$ ipython --no-banner

In [1]: import numpy as np

In [2]: np.set_printoptions(precision=4, suppress=True, linewidth=200, floatmode="fixed")

In [3]: feats = np.load("case4.npy")

In [4]: print(feats)
[[  7  -3   4   0   1  -1  -3   5  -1   3]
 [ -3  13 -10  -6  -3 -10   2  -8   5   3]
 [  4 -10  12   8   0   8  -2   2   0   0]
 [  0  -6   8   8   0   6   2  -2   2   2]
 [  1  -3   0   0   3   1   1   5  -3   1]
 [ -1 -10   8   6   1  10  -1   3  -3  -5]
 [ -3   2  -2   2   1  -1   5  -3   2   4]
 [  5  -8   2  -2   5   3  -3  13  -8  -2]
 [ -1   5   0   2  -3  -3   2  -8   6   4]
 [  3   3   0   2   1  -5   4  -2   4  10]]

In [5]: # rows and columns are dependent

In [6]: rk = np.linalg.matrix_rank(feats)

In [7]: rk
Out[7]: np.int64(4)

In [8]: ns = np.linalg.svd(feats)[2][rk:].T

In [9]: ns.shape
Out[9]: (10, 6)

In [10]: [int(np.linalg.matrix_rank(np.delete(feats, i, axis=0))) for i in range(10)]
Out[10]: [4, 4, 4, 4, 4, 4, 4, 4, 4, 4]

In [11]: left, sig, Vt = np.linalg.svd(feats, full_matrices=False)

In [12]: np.abs(left[:, 0]).round(6).argmax()
Out[12]: np.int64(1)

In [13]: np.abs(Vt[0])
Out[13]: array([0.1492, 0.5612, 0.4338, 0.2338, 0.1183, 0.4274, 0.1247, 0.3612, 0.2274, 0.1599])

In [14]: print(np.round(left.T @ feats @ Vt.T, 4) + 0)
[[40.7496  0.0000  0.0000  0.0000  0.0000  0.0000  0.0000  0.0000  0.0000  0.0000]
 [ 0.0000 22.3242  0.0000  0.0000  0.0000  0.0000  0.0000  0.0000  0.0000  0.0000]
 [ 0.0000  0.0000 15.1148  0.0000  0.0000  0.0000  0.0000  0.0000  0.0000  0.0000]
 [ 0.0000  0.0000  0.0000  8.8114  0.0000  0.0000  0.0000  0.0000  0.0000  0.0000]
 [ 0.0000  0.0000  0.0000  0.0000  0.0000  0.0000  0.0000  0.0000  0.0000  0.0000]
 [ 0.0000  0.0000  0.0000  0.0000  0.0000  0.0000  0.0000  0.0000  0.0000  0.0000]
 [ 0.0000  0.0000  0.0000  0.0000  0.0000  0.0000  0.0000  0.0000  0.0000  0.0000]
 [ 0.0000  0.0000  0.0000  0.0000  0.0000  0.0000  0.0000  0.0000  0.0000  0.0000]
 [ 0.0000  0.0000  0.0000  0.0000  0.0000  0.0000  0.0000  0.0000  0.0000  0.0000]
 [ 0.0000  0.0000  0.0000  0.0000  0.0000  0.0000  0.0000  0.0000  0.0000  0.0000]]

In [15]: print(round(np.sqrt((sig ** 2).sum()), 4), round(float(np.linalg.norm(feats)), 4))
49.6488 49.6488

In [16]: left.shape, sig.shape, Vt.shape
Out[16]: ((10, 10), (10,), (10, 10))
